In [1]: import numpy as np

In [2]: np.set_printoptions(precision=3, suppress=True, linewidth=120)

In [3]: def rd(a):
   ...:     return np.round(a, 3) + 0
   ...: 

In [4]: K = np.loadtxt("case6.csv", delimiter=",")

In [5]: K
Out[5]: 
array([[ 5., -4.,  0.],
       [-5., -4.,  0.],
       [ 0.,  0., -3.]])

In [6]: rd(np.sort(np.linalg.eigvals(K).real))
Out[6]: array([-5.844, -3.   ,  6.844])

In [7]: np.flatnonzero(np.linalg.matrix_power((K != 0) + (K.T != 0) + np.eye(3), 3)[1])
Out[7]: array([0, 1])

In [8]: K @ K
Out[8]: 
array([[45., -4.,  0.],
       [-5., 36.,  0.],
       [ 0.,  0.,  9.]])

In [9]: r0 = np.array([1, 2, 0])

In [10]: np.cross(K[1, :3], K[0, :3])
Out[10]: array([ 0.,  0., 40.])

In [11]: rd(np.linalg.svd(K, compute_uv=False))
Out[11]: array([7.071, 5.657, 3.   ])

In [12]: K.T @ K
Out[12]: 
array([[50.,  0.,  0.],
       [ 0., 32.,  0.],
       [ 0.,  0.,  9.]])

In [13]: rd(np.linalg.pinv(K))
Out[13]: 
array([[ 0.1  , -0.1  ,  0.   ],
       [-0.125, -0.125,  0.   ],
       [ 0.   ,  0.   , -0.333]])

In [14]: q, vecs = np.linalg.qr(K[:, :2])[0], np.linalg.qr(K[:, 2:])[0]

In [15]: s = np.linalg.svd(q.T @ vecs, compute_uv=False)

In [16]: np.degrees(np.arccos(s.clip(0, 1)))
Out[16]: array([90.])

In [17]: rd(np.linalg.norm(q @ q.T - vecs @ vecs.T, 2))
Out[17]: np.float64(1.0)

In [18]: (s > 0.9).sum()
Out[18]: np.int64(0)

In [19]: s
Out[19]: array([0.])

In [20]: B = np.array([[-1, -1, 0, -1, 2], [-1, 1, -1, 0, -2], [-1, 1, -1, 0, -2]])

In [21]: F = B.T @ B

In [22]: F
Out[22]: 
array([[ 3, -1,  2,  1,  2],
       [-1,  3, -2,  1, -6],
       [ 2, -2,  2,  0,  4],
       [ 1,  1,  0,  1, -2],
       [ 2, -6,  4, -2, 12]])

In [23]: x0 = np.array([1, 2, 0])

In [24]: target = K @ x0

In [25]: coef, lr = np.zeros(3), 1 / np.linalg.norm(K, 2) ** 2

In [26]: for i in range(200):
    ...:     coef -= lr * K.T @ (K @ coef - target)
    ...:     if i % 50 == 0: print(i, round(np.linalg.norm(K @ coef - target), 3))
    ...: 
0 4.073
50 0.0
100 0.0
150 0.0

In [27]: rd(np.linalg.cond(K))
Out[27]: np.float64(2.357)
